$ python3 -q
>>> import numpy as np
>>> from numpy import linalg as LA
>>> np.set_printoptions(precision=2, suppress=True, linewidth=200, sign=" ")
>>> arr = np.loadtxt("w.csv", delimiter=",")
>>> print(arr)
[[ 6. -5. 15.  7. -2.]
 [-3.  3.  6.  9. -8.]
 [-8.  7.  8.  6. -5.]
 [-8.  7.  8. 11. -8.]
 [-8.  7.  8.  6. -5.]
 [ 0.  0.  0.  0.  0.]
 [-3.  3.  6.  4. -5.]
 [ 0.  0.  0.  0.  0.]
 [-5.  4.  2.  2.  0.]
 [ 0.  0.  0.  0.  0.]
 [ 3. 11. -2.  4.  7.]
 [ 0.  0.  0.  0.  0.]
 [ 9. -8.  9. -2.  6.]
 [ 8.  7. -4.  2.  7.]
 [12.  3.  7.  2. 13.]
 [ 5. 10.  2. 11. -1.]
 [-5.  4.  2.  2.  0.]]
>>> W = np.array([[0, 2, -2, -1, -2],
...     [1, -2, 1, -1, 1],
...     [0, -1, -1, -1, -2],
...     [-1, -2, 0, -1, 2],
...     [0, 2, -2, 1, 0]])
>>> c = np.array([0, 1, 1, 2, 2])
>>> hid = np.maximum(arr @ W + c, 0)
>>> LA.matrix_rank(hid)
np.int64(5)
>>> print((hid > 0).astype(int))
[[ 0  0  0  0  0]
 [ 0  0  1  0  1]
 [ 1  0  1  0  1]
 [ 0  0  1  0  1]
 [ 1  0  1  0  1]
 [ 0  1  1  1  1]
 [ 0  0  1  0  1]
 [ 0  1  1  1  1]
 [ 1  0  1  0  1]
 [ 0  1  1  1  1]
 [ 1  0  0  0  1]
 [ 0  1  1  1  1]
 [ 0  1  0  0  0]
 [ 1  1  0  0  1]
 [ 1  1  0  0  0]
 [ 0  0  1  0  1]
 [ 1  0  1  0  1]]
>>> print(hid)
[[  0.   0.   0.   0.   0.]
 [  0.   0.  20.   0.  17.]
 [  1.   0.  26.   0.  21.]
 [  0.   0.  32.   0.  31.]
 [  1.   0.  26.   0.  21.]
 [  0.   1.   1.   2.   2.]
 [  0.   0.  14.   0.   7.]
 [  0.   1.   1.   2.   2.]
 [  2.   0.  13.   0.  16.]
 [  0.   1.   1.   2.   2.]
 [  7.   0.   0.   0.  19.]
 [  0.   1.   1.   2.   2.]
 [  0.  42.   0.   0.   0.]
 [  5.  17.   0.   0.   5.]
 [  1.  34.   0.   0.   0.]
 [  0.   0.   1.   0.  20.]
 [  2.   0.  13.   0.  16.]]
>>> cent = np.array([[2, 1, 0], [-1, 1, 1], [-2, 1, -1], [2, 2, 2], [-2, 1, 2]])
>>> hid @ cent
array([[   0.,    0.,    0.],
       [ -74.,   37.,   14.],
       [ -92.,   48.,   16.],
       [-126.,   63.,   30.],
       [ -92.,   48.,   16.],
       [  -3.,    8.,    8.],
       [ -42.,   21.,    0.],
       [  -3.,    8.,    8.],
       [ -54.,   31.,   19.],
       [  -3.,    8.,    8.],
       [ -24.,   26.,   38.],
       [  -3.,    8.,    8.],
       [ -42.,   42.,   42.],
       [ -17.,   27.,   27.],
       [ -32.,   35.,   34.],
       [ -42.,   21.,   39.],
       [ -54.,   31.,   19.]])
>>> W @ cent
array([[ 4, -4, -2],
       [-2, -1, -3],
       [ 5, -6, -6],
       [-6, -3,  0],
       [ 4,  2,  6]])
>>> (hid @ cent).round(6).argmax(axis=1)
array([ 0,  1,  1,  1,  1,  1,  1,  1,  1,  1,  2,  1,  1,  1,  1,  2,  1])
>>> M = np.loadtxt("arr.csv", delimiter=",")
>>> M
array([[ 3., -3., -3.],
       [ 3., -3., -3.],
       [ 0.,  0.,  0.],
       [-3.,  1.,  3.],
       [ 0.,  0.,  0.],
       [ 3.,  0.,  2.],
       [ 6., -3., -1.],
       [ 0.,  0.,  0.],
       [ 0.,  0.,  0.],
       [ 0.,  0.,  0.],
       [ 3.,  0.,  2.],
       [ 0.,  0.,  0.],
       [ 6., -3., -1.],
       [ 3.,  0.,  2.],
       [ 0.,  0.,  0.],
       [ 3.,  0.,  2.],
       [ 3., -3., -3.],
       [ 3., -3., -3.],
       [ 0.,  0.,  0.],
       [ 0.,  0.,  0.],
       [ 3.,  0.,  2.],
       [ 0.,  0.,  0.],
       [-3.,  1.,  3.]])
>>> # row 1 repeats row 0
>>> x = np.array([1, 0, 2])
>>> y = M @ x
>>> np.round(LA.solve(M.T @ M, M.T @ y), 2) + 0
array([ 1.,  0.,  2.])
>>> np.round(LA.lstsq(M, y)[0], 2) + 0
array([ 1.,  0.,  2.])
>>> rng = np.random.default_rng(3479)
>>> y = y + 0.02 * rng.normal(size=23)
>>> y.round(2) + 0
array([-3.  , -2.96,  0.02,  3.01,  0.03,  7.  ,  4.02, -0.01, -0.03,  0.  ,  6.99,  0.  ,  3.98,  7.02, -0.04,  7.  , -3.02, -3.01,  0.02, -0.02,  6.98,  0.  ,  2.97])
>>> c, *_ = LA.lstsq(M, y)
>>> np.round(M.T @ (y - M @ c), 2) + 0
array([ 0.,  0.,  0.])
>>> c.round(2) + 0
array([ 1.,  0.,  2.])
>>> print([round(float(LA.norm(LA.solve(M.T @ M + lam * np.eye(3), M.T @ y))), 2) for lam in (0, 1, 10, 100)])
[2.23, 2.18, 1.91, 0.89]
>>> out = M[0, 0] * M[1:] - np.outer(M[1:, 0], M[0])
>>> out
array([[ 0.,  0.,  0.],
       [ 0.,  0.,  0.],
       [ 0., -6.,  0.],
       [ 0.,  0.,  0.],
       [ 0.,  9., 15.],
       [ 0.,  9., 15.],
       [ 0.,  0.,  0.],
       [ 0.,  0.,  0.],
       [ 0.,  0.,  0.],
       [ 0.,  9., 15.],
       [ 0.,  0.,  0.],
       [ 0.,  9., 15.],
       [ 0.,  9., 15.],
       [ 0.,  0.,  0.],
       [ 0.,  9., 15.],
       [ 0.,  0.,  0.],
       [ 0.,  0.,  0.],
       [ 0.,  0.,  0.],
       [ 0.,  0.,  0.],
       [ 0.,  9., 15.],
       [ 0.,  0.,  0.],
       [ 0., -6.,  0.]])
>>> LA.matrix_rank(out), LA.matrix_rank(M)
(np.int64(2), np.int64(3))
>>> F = np.load("case16.npy")
>>> F
array([[ 3,  3,  3,  3],
       [ 3,  3,  3,  3],
       [ 3,  3,  3,  3],
       [ 3,  3,  3,  3]])
>>> Uu, sigma, VT = LA.svd(F)
>>> vecs = VT[:(sigma > 1e-8).sum()]
>>> x = F[2] + 4 * F[0] + rng.integers(2) * np.eye(4)[2]
>>> x
array([ 15.,  15.,  15.,  15.])
>>> np.diag(vecs.T @ vecs)
array([ 0.25,  0.25,  0.25,  0.25])
>>> np.round(LA.norm(x - vecs.T @ vecs @ x), 2)
np.float64(0.0)
>>> vecs.T @ vecs
array([[ 0.25,  0.25,  0.25,  0.25],
       [ 0.25,  0.25,  0.25,  0.25],
       [ 0.25,  0.25,  0.25,  0.25],
       [ 0.25,  0.25,  0.25,  0.25]])
>>> np.allclose(vecs.T @ vecs @ x, x)
True
>>> LA.matrix_rank(np.vstack([F, x]))
np.int64(1)
>>> w, vecs = LA.eigh(F)
>>> x = np.array([8, 4, 7, 2])
>>> np.abs(F).sum(axis=1).max(), round(float(np.abs(w).max()), 2)
(np.int64(12), 12.0)
>>> print(vecs * np.maximum(w, 0) @ vecs.T)
[[ 3.  3.  3.  3.]
 [ 3.  3.  3.  3.]
 [ 3.  3.  3.  3.]
 [ 3.  3.  3.  3.]]
>>> print(x @ F @ x)
1323
>>> P = np.triu(np.array([[-4, -4, 0, -5], [5, 3, 2, -4], [1, -4, 0, 0], [-3, -4, 1, 4]]), 1) + np.eye(4)
>>> out = P @ F @ LA.inv(P)
>>> np.trace(out), np.trace(F)
(np.float64(12.0), np.int64(12))
>>> np.round(LA.det(out), 2)
np.float64(0.0)
>>> LA.matrix_rank(out)
np.int64(1)
>>> print(P @ F - F @ P)
[[-27. -15. -33.   0.]
 [ -6.   6. -12.  21.]
 [  0.  12.  -6.  27.]
 [  0.  12.  -6.  27.]]
>>> out
array([[ -24., -120.,  216., -624.],
       [  -3.,  -15.,   27.,  -78.],
       [   3.,   15.,  -27.,   78.],
       [   3.,   15.,  -27.,   78.]])
>>> LA.matrix_rank(out, rtol=0.1)
np.int64(1)
>>> [round(float(x), 2) for x in LA.svd(out, compute_uv=False)[:3]]
[687.13, 0.0, 0.0]
>>> print(np.argsort(-LA.norm(out, axis=0).round(6), kind="stable")[:3])
[ 3  2  1]
>>> LA.cond(out) > 100
np.True_
>>> data = np.load("mat.npy")
>>> data
array([[-2.,  0.,  0.],
       [ 0.,  5.,  3.],
       [ 0., -3.,  2.]])
>>> print(round(float(LA.det(2 * data)), 2), np.round(LA.det(data), 2))
-304.0 -38.0
>>> np.kron(np.eye(2, dtype=int), data)
array([[-2.,  0.,  0., -0.,  0.,  0.],
       [ 0.,  5.,  3.,  0.,  0.,  0.],
       [ 0., -3.,  2.,  0., -0.,  0.],
       [-0.,  0.,  0., -2.,  0.,  0.],
       [ 0.,  0.,  0.,  0.,  5.,  3.],
       [ 0., -0.,  0.,  0., -3.,  2.]])
>>> LA.eigvals(data)
array([ 3.5+2.6j,  3.5-2.6j, -2. +0.j ])
>>> round(LA.det(data.T), 2)
np.float64(-38.0)
